$ python3 -q
>>> import numpy as np
>>> import numpy.linalg as la
>>> np.set_printoptions(precision=2, suppress=True, linewidth=120)
>>> M2 = np.array([[0, 1], [2, 0]])
>>> E = np.kron(np.eye(2, dtype=int), M2)
>>> E
array([[0, 1, 0, 0],
       [2, 0, 0, 0],
       [0, 0, 0, 1],
       [0, 0, 2, 0]])
>>> rng = np.random.default_rng(58753)
>>> z = rng.permutation(4)
>>> z
array([3, 1, 2, 0])
>>> M2 = E[z][:, z]
>>> np.diag(M2)
array([0, 0, 0, 0])
>>> np.sort(np.abs(la.eigvals(M2)))
array([1.41, 1.41, 1.41, 1.41])
>>> q, Rm = la.qr(E)
>>> np.trace(q @ q.T)
np.float64(4.0)
>>> np.abs(np.diag(Rm))
array([2., 1., 2., 1.])
>>> q @ Rm
array([[0., 1., 0., 0.],
       [2., 0., 0., 0.],
       [0., 0., 0., 1.],
       [0., 0., 2., 0.]])
>>> Rm
array([[-2.,  0.,  0.,  0.],
       [ 0., -1.,  0.,  0.],
       [ 0.,  0., -2.,  0.],
       [ 0.,  0.,  0., -1.]])
>>> np.allclose(Rm.T @ Rm, E.T @ E)
True
>>> q.shape, Rm.shape
((4, 4), (4, 4))
>>> q
array([[ 0., -1.,  0.,  0.],
       [-1.,  0.,  0.,  0.],
       [-0., -0.,  0., -1.],
       [-0., -0., -1.,  0.]])
>>> q.T @ q
array([[1., 0., 0., 0.],
       [0., 1., 0., 0.],
       [0., 0., 1., 0.],
       [0., 0., 0., 1.]])
>>> P = np.triu(np.array([[-9, -9, 5, 2], [-6, 8, -3, 4], [5, 0, -4, 8], [-7, 7, -9, 2]]), 1) + np.eye(4)
>>> M2 = P @ E @ la.inv(P)
>>> np.round(np.poly(M2), 2) + 0
array([ 1.,  0., -4.,  0.,  4.])
>>> M2
array([[ -18., -161., -389., 3797.],
       [   2.,   18.,   52., -495.],
       [   0.,    0.,   16., -127.],
       [   0.,    0.,    2.,  -16.]])
>>> np.argsort(-la.norm(M2, axis=0).round(6), kind="stable")[:3]
array([3, 2, 1])
>>> la.cond(M2) > 100
np.True_
>>> data = np.loadtxt("x.csv", delimiter=",")
>>> data
array([[ 0.92, -0.23, -0.15],
       [-0.23,  0.34, -0.42],
       [-0.15, -0.42,  0.74]])
>>> left, sig, VT = la.svd(data)
>>> evecs = VT[:(sig > 1e-8).sum()]
>>> x0 = data[0] + 4 * data[2] + rng.integers(2) * np.eye(3)[1]
>>> x0
array([ 0.33, -1.89,  2.8 ])
>>> round(la.norm(x0 - evecs.T @ evecs @ x0), 2)
np.float64(0.0)
>>> np.diag(evecs.T @ evecs)
array([0.92, 0.34, 0.74])
>>> np.allclose(evecs.T @ evecs @ x0, x0)
True
>>> A = np.load("layer14.npy")
>>> A
array([[-0.84,  0.28, -0.19,  0.43],
       [-0.35, -0.3 ,  0.88, -0.11],
       [-0.4 , -0.56, -0.42, -0.59],
       [ 0.13, -0.72, -0.1 ,  0.67]])
>>> x0 = np.array([0, 0, 2, 2])
>>> rhs = E @ x0
>>> rhs
array([0, 0, 2, 4])
>>> la.solve(E, rhs + E[:, 0])
array([1., 0., 2., 2.])
>>> la.solve(E, E[:, 1])
array([0., 1., 0., 0.])
>>> la.solve(E, rhs)
array([0., 0., 2., 2.])
>>> arr = np.loadtxt("arr.csv", delimiter=",")
>>> arr
array([[0.25, 0.21, 0.25, 0.29],
       [0.32, 0.24, 0.24, 0.2 ],
       [0.38, 0.  , 0.19, 0.44],
       [0.25, 0.15, 0.35, 0.25]])
>>> vals, evecs = la.eig(arr)
>>> round(float(np.prod(vals)), 2)
0.0
>>> vals
array([ 1.  , -0.13, -0.1 ,  0.16])
>>> np.sort(la.eigvals(la.inv(arr)))
array([-10.19,  -7.61,   1.  ,   6.37])
>>> u = np.array([2, 2, 0, 1])
>>> M2 = arr + np.outer(u, np.eye(4)[1])
>>> np.round(la.det(M2) / la.det(arr), 2), round(float(1 + la.solve(arr, u)[1]), 2)
(np.float64(11.73), 11.73)
>>> X = np.array([[2.0, 0.0], [-1.0, 1.0]])
>>> vals, evecs = la.eig(X)
>>> np.sort(la.eigvals(X @ X))
array([1., 4.])
>>> np.sort(la.eigvals(la.inv(X)))
array([0.5, 1. ])
>>> vals
array([1., 2.])
>>> np.prod(vals)
np.float64(2.0)
>>> u = np.array([-6, -7, 3]) + 0.5
>>> J = np.eye(3) - 2 * np.outer(u, u) / (u @ u)
>>> J.round(2) + 0
array([[ 0.29, -0.84,  0.45],
       [-0.84,  0.  ,  0.54],
       [ 0.45,  0.54,  0.71]])
>>> round(float(la.norm(E)), 2)
3.16
>>> np.count_nonzero(E)
np.int64(4)
>>> np.unravel_index(np.abs(E).argmax(), E.shape)
(np.int64(1), np.int64(0))
>>> la.svd(E, compute_uv=False)
array([2., 2., 1., 1.])
>>> E.sum(axis=1)
array([1, 2, 1, 2])
>>> E.shape
(4, 4)
>>> np.diff(E, axis=0)
array([[ 2, -1,  0,  0],
       [-2,  0,  0,  1],
       [ 0,  0,  2, -1]])
>>> E - E[0]
array([[ 0,  0,  0,  0],
       [ 2, -1,  0,  0],
       [ 0, -1,  0,  1],
       [ 0, -1,  2,  0]])
>>> E.sum(axis=0)
array([2, 1, 2, 1])
>>> la.norm(E, axis=0)
array([2., 1., 2., 1.])
>>> la.pinv(E)
array([[0. , 0.5, 0. , 0. ],
       [1. , 0. , 0. , 0. ],
       [0. , 0. , 0. , 0.5],
       [0. , 0. , 1. , 0. ]])
>>> la.svd(E, compute_uv=False)
array([2., 2., 1., 1.])
>>> E.T @ E
array([[4, 0, 0, 0],
       [0, 1, 0, 0],
       [0, 0, 4, 0],
       [0, 0, 0, 1]])
>>> np.round(la.norm(J[0] - J[2]), 2)
np.float64(1.41)
>>> J[0] @ J[2]
np.float64(0.0)
>>> np.round(la.norm(J, "nuc"), 2)
np.float64(3.0)
>>> round(la.norm(J, 1), 2), np.round(la.norm(J, np.inf), 2)
(np.float64(1.7), np.float64(1.7))
>>> feats = np.array([[0, 0, 2],
...     [-2, 2, 2],
...     [-1, 1, 4],
...     [0, -1, 3],
...     [1, 1, 5],
...     [0, -1, 7],
...     [-2, -2, 9],
...     [-2, -1, 7],
...     [0, -1, 7],
...     [-1, -1, 8],
...     [-1, -3, 6],
...     [1, -3, 7],
...     [0, -2, 5],
...     [-1, -4, 3],
...     [0, -4, 2],
...     [2, -2, 2],
...     [3, -1, 3],
...     [3, -3, 1],
...     [2, -3, 3],
...     [3, -1, 4]])
>>> np.sort(np.abs(la.eigvals(arr)))
array([0.1 , 0.13, 0.16, 1.  ])
>>> np.round(np.abs(la.eigvals(arr)).max(), 2)
np.float64(1.0)
>>> round(float(la.det(arr)), 2)
0.0
>>> np.allclose(arr @ arr.T, arr.T @ arr)
False
>>> np.allclose(arr, arr.T)
False
>>> (arr + arr.T) / 2
array([[0.25, 0.27, 0.31, 0.27],
       [0.27, 0.24, 0.12, 0.17],
       [0.31, 0.12, 0.19, 0.39],
       [0.27, 0.17, 0.39, 0.25]])
>>> np.round(np.trace(arr), 2)
np.float64(0.93)
>>> M2 = np.array([[2, -1], [0, -1], [1, 2]])
>>> np.einsum("ik,kj->ji", feats, M2)
array([[ 2, -2,  2,  3,  7,  7,  5,  3,  7,  6,  4,  9,  5,  1,  2,  6,  9,  7,  7, 10],
       [ 4,  4,  8,  7,  8, 15, 22, 17, 15, 18, 16, 16, 12, 11,  8,  4,  4,  2,  7,  6]])
>>> la.matrix_rank(np.vstack([feats, M2.T]))
np.int64(3)
>>> feats @ M2
array([[ 2,  4],
       [-2,  4],
       [ 2,  8],
       [ 3,  7],
       [ 7,  8],
       [ 7, 15],
       [ 5, 22],
       [ 3, 17],
       [ 7, 15],
       [ 6, 18],
       [ 4, 16],
       [ 9, 16],
       [ 5, 12],
       [ 1, 11],
       [ 2,  8],
       [ 6,  4],
       [ 9,  4],
       [ 7,  2],
       [ 7,  7],
       [10,  6]])
>>> la.matrix_rank(feats @ M2)
np.int64(2)
>>> np.einsum("ij->j", feats)
array([  5, -29,  90])
>>> M2.T @ feats.T
array([[ 2, -2,  2,  3,  7,  7,  5,  3,  7,  6,  4,  9,  5,  1,  2,  6,  9,  7,  7, 10],
       [ 4,  4,  8,  7,  8, 15, 22, 17, 15, 18, 16, 16, 12, 11,  8,  4,  4,  2,  7,  6]])
>>> np.einsum("ij,ij->i", feats, feats)
array([ 4, 12, 18, 10, 27, 50, 89, 54, 50, 66, 46, 59, 29, 26, 20, 12, 19, 19, 22, 26])
>>> np.vstack([feats, M2.T]).shape
(22, 3)
>>> m1 = np.load("a.npy")
>>> m1
array([[7., 4., 0., 0.],
       [4., 8., 4., 0.],
       [0., 4., 1., 4.],
       [0., 0., 4., 4.]])
>>> q = m1.astype(float).copy()
>>> for j in range(4):
...     q[:, j] -= q[:, :j] @ (q[:, :j].T @ q[:, j])
...     q[:, j] /= la.norm(q[:, j])
... 
>>> np.round(q.T @ q, 2) + 0
array([[1., 0., 0., 0.],
       [0., 1., 0., 0.],
       [0., 0., 1., 0.],
       [0., 0., 0., 1.]])
>>> np.round(q.T @ m1, 2) + 0
array([[8.06, 7.44, 1.98, 0.  ],
       [0.  , 6.37, 3.33, 2.51],
       [0.  , 0.  , 4.24, 2.75],
       [0.  , 0.  , 0.  , 4.26]])
>>> q
array([[ 0.87, -0.39, -0.1 ,  0.29],
       [ 0.5 ,  0.68,  0.18, -0.51],
       [ 0.  ,  0.63, -0.26,  0.73],
       [ 0.  ,  0.  ,  0.94,  0.33]])
>>> def softmax(z):
...     e = np.exp(z - z.max(axis=-1, keepdims=True))
...     return e / e.sum(axis=-1, keepdims=True)
... 
>>> softmax(q).sum(axis=1)
array([1., 1., 1., 1.])
>>> softmax(q[0] + 5)
array([0.45, 0.13, 0.17, 0.25])
>>> scores = q @ q.T / np.sqrt(4)
>>> softmax(scores + np.triu(np.full(scores.shape, -np.inf), 1))
array([[1.  , 0.  , 0.  , 0.  ],
       [0.38, 0.62, 0.  , 0.  ],
       [0.27, 0.27, 0.45, 0.  ],
       [0.22, 0.22, 0.22, 0.35]])
>>> softmax(scores).round(6).argmax(axis=1)
array([0, 1, 2, 3])
>>> softmax(scores)
array([[0.35, 0.22, 0.22, 0.22],
       [0.22, 0.35, 0.22, 0.22],
       [0.22, 0.22, 0.35, 0.22],
       [0.22, 0.22, 0.22, 0.35]])
>>> round(la.norm(m1[3], 1), 2), np.round(la.norm(m1[3], np.inf), 2)
(np.float64(8.0), np.float64(4.0))
>>> la.norm(m1, axis=1)
array([8.06, 9.8 , 5.74, 5.66])
>>> round(la.norm(m1[3] - m1[0]), 2)
np.float64(9.85)
>>> la.norm(m1, axis=1).argmax()
np.int64(1)
>>> z = rng.permutation(4)
>>> M2 = m1[:, z] * rng.choice([-1, 1], 4)
>>> M2
array([[-4., -0., -7., -0.],
       [-8., -0., -4., -4.],
       [-4., -4., -0., -1.],
       [-0., -4., -0., -4.]])
>>> left, _, VT = la.svd(m1.T @ M2)
>>> z
array([1, 3, 0, 2])
>>> np.round(la.lstsq(m1, M2)[0], 2) + 0
array([[ 0.,  0., -1.,  0.],
       [-1.,  0.,  0.,  0.],
       [ 0.,  0.,  0., -1.],
       [ 0., -1.,  0.,  0.]])
